% ipython --no-banner

In [1]: import numpy as np

In [2]: np.set_printoptions(precision=3, suppress=True, linewidth=100, floatmode="fixed")

In [3]: K = np.loadtxt("layer7.csv", delimiter=",")

In [4]: K
Out[4]: 
array([[ 0.200,  0.700, -0.300],
       [-0.400,  0.200,  1.300],
       [-0.200,  2.300, -0.100],
       [ 0.000,  0.100,  2.200],
       [ 1.200,  0.300,  0.400],
       [ 0.500, -0.300, -0.300],
       [ 2.600,  0.500, -0.400],
       [ 0.000,  0.800,  0.500],
       [-0.900, -1.500, -1.100],
       [ 1.400,  0.800,  1.500],
       [ 0.200,  1.500, -1.300],
       [ 2.100,  0.100, -0.300],
       [15.000, 10.000, -3.000],
       [-1.200, -0.500, -0.200],
       [-1.400,  0.000,  0.600],
       [ 2.000, -0.800,  0.800],
       [-1.200, -1.000,  0.700]])

In [5]: cov = np.cov(K, rowvar=False)

In [6]: np.polyfit(K[:, 0], K[:, 1], 1)
Out[6]: array([0.613, 0.059])

In [7]: np.argsort(-K.std(axis=0).round(6), kind="stable")
Out[7]: array([0, 1, 2])

In [8]: np.corrcoef(K.T)
Out[8]: 
array([[ 1.000,  0.906, -0.625],
       [ 0.906,  1.000, -0.629],
       [-0.625, -0.629,  1.000]])

In [9]: np.linalg.eigvalsh(cov)[::-1]
Out[9]: array([20.417,  0.896,  0.759])

In [10]: cov
Out[10]: 
array([[14.153,  8.677, -2.818],
       [ 8.677,  6.481, -1.919],
       [-2.818, -1.919,  1.438]])

In [11]: cov.shape
Out[11]: (3, 3)

In [12]: r0 = np.array([-3, -1, 2])

In [13]: A2 = cov + np.outer(r0, np.eye(3)[1])

In [14]: A2
Out[14]: 
array([[14.153,  5.677, -2.818],
       [ 8.677,  5.481, -1.919],
       [-2.818,  0.081,  1.438]])

In [15]: round(np.linalg.det(A2) / np.linalg.det(cov), 3), round(1 + np.linalg.solve(cov, r0)[1], 3)
Out[15]: (np.float64(2.023), np.float64(2.023))

In [16]: np.linalg.matrix_rank(A2 - cov)
Out[16]: np.int64(1)

In [17]: np.linalg.matrix_rank(np.linalg.inv(A2) - np.linalg.inv(cov), tol=1e-8)
Out[17]: np.int64(1)

In [18]: A = np.load("w.npy")

In [19]: A
Out[19]: 
array([[-1, -1,  0,  2],
       [ 4,  4,  0,  1],
       [ 0,  0,  4,  0],
       [ 5, -2,  0, -4]])

In [20]: vec = np.array([1, 3, 3, 3])

In [21]: y = A @ vec

In [22]: c, lr = np.zeros(4), 1 / np.linalg.norm(A, 2) ** 2

In [23]: for i in range(6):
    ...:     c -= lr * A.T @ (A @ c - y)
    ...:     if i % 1 == 0: print(i, round(np.linalg.norm(A @ c - y), 3))
    ...: 
0 13.229
1 7.479
2 4.68
3 3.176
4 2.292
5 1.745

In [24]: round(np.linalg.cond(A), 3)
Out[24]: np.float64(4.478)

In [25]: c
Out[25]: array([0.704, 3.346, 2.663, 2.498])

In [26]: (A != 0).astype(int)
Out[26]: 
array([[1, 1, 0, 1],
       [1, 1, 0, 1],
       [0, 0, 1, 0],
       [1, 1, 0, 1]])

In [27]: np.sort(np.linalg.eigvals(A).real)
Out[27]: array([-6.039,  2.520,  2.520,  4.000])

In [28]: round(float(np.linalg.det(A)), 3)
Out[28]: -252.0

In [29]: A2 = np.linalg.inv(A)

In [30]: np.round(np.linalg.slogdet(A)[0], 3)
Out[30]: np.float64(-1.0)

In [31]: round(np.linalg.det(A) * np.linalg.det(A2), 3)
Out[31]: np.float64(1.0)

In [32]: np.round(A @ A2, 3) + 0
Out[32]: 
array([[1.000, 0.000, 0.000, 0.000],
       [0.000, 1.000, 0.000, 0.000],
       [0.000, 0.000, 1.000, 0.000],
       [0.000, 0.000, 0.000, 1.000]])

In [33]: np.linalg.inv(A2)
Out[33]: 
array([[-1.000, -1.000,  0.000,  2.000],
       [ 4.000,  4.000,  0.000,  1.000],
       [ 0.000,  0.000,  4.000,  0.000],
       [ 5.000, -2.000,  0.000, -4.000]])

In [34]: np.round(np.linalg.cond(A), 3)
Out[34]: np.float64(4.478)

In [35]: m1 = np.load("case9.npy")

In [36]: m1
Out[36]: 
array([[0.000, 1.000, 1.000],
       [1.000, 0.000, 1.000],
       [1.000, 1.000, 0.000]])

In [37]: vals, vecs = np.linalg.eigh(m1)

In [38]: vec = np.array([-2, 1, -1])

In [39]: np.round(vec @ m1 @ vec / (vec @ vec), 3), np.round(vals[0], 3), np.round(vals[-1], 3)
Out[39]: (np.float64(-0.333), np.float64(-1.0), np.float64(2.0))

In [40]: round(float(np.linalg.det(m1.T)), 3)
Out[40]: 2.0

In [41]: round(np.linalg.det(2 * m1), 3), np.round(np.linalg.det(m1), 3)
Out[41]: (np.float64(16.0), np.float64(2.0))

In [42]: np.kron(np.eye(2, dtype=int), m1)
Out[42]: 
array([[0.000, 1.000, 1.000, 0.000, 0.000, 0.000],
       [1.000, 0.000, 1.000, 0.000, 0.000, 0.000],
       [1.000, 1.000, 0.000, 0.000, 0.000, 0.000],
       [0.000, 0.000, 0.000, 0.000, 1.000, 1.000],
       [0.000, 0.000, 0.000, 1.000, 0.000, 1.000],
       [0.000, 0.000, 0.000, 1.000, 1.000, 0.000]])

In [43]: np.linalg.eigvals(m1)
Out[43]: array([-1.000,  2.000, -1.000])

In [44]: np.count_nonzero(m1)
Out[44]: np.int64(6)

In [45]: m1.sum(axis=0)
Out[45]: array([2.000, 2.000, 2.000])

In [46]: np.all(np.linalg.eigvalsh(m1) > 0)
Out[46]: np.False_

In [47]: np.round(np.linalg.eigvalsh(m1).min(), 3)
Out[47]: np.float64(-1.0)

In [48]: rng = np.random.default_rng(774)

In [49]: A2 = m1 + rng.integers(-2, 3, (3, 1)) @ rng.integers(-2, 3, (1, 3))

In [50]: A2
Out[50]: 
array([[ 1.000,  2.000,  2.000],
       [ 0.000, -1.000,  0.000],
       [ 0.000,  0.000, -1.000]])

In [51]: np.abs(A2 - m1).sum(axis=1)
Out[51]: array([3.000, 3.000, 3.000])

In [52]: feats = np.load("x.npy")

In [53]: feats
Out[53]: 
array([[-2.700,  0.000, -2.000],
       [-2.000, -1.700,  1.000],
       [-3.000,  0.000, -1.700]])

In [54]: round(np.log10(np.linalg.cond(feats)))
Out[54]: 1

In [55]: round(float(np.linalg.norm(feats, 2) / np.linalg.norm(feats)), 3)
Out[55]: 0.894

In [56]: np.linalg.cond(feats) > 100
Out[56]: np.False_

In [57]: [round(float(x), 3) for x in np.linalg.svd(feats, compute_uv=False)[:3]]
Out[57]: [4.985, 2.487, 0.193]
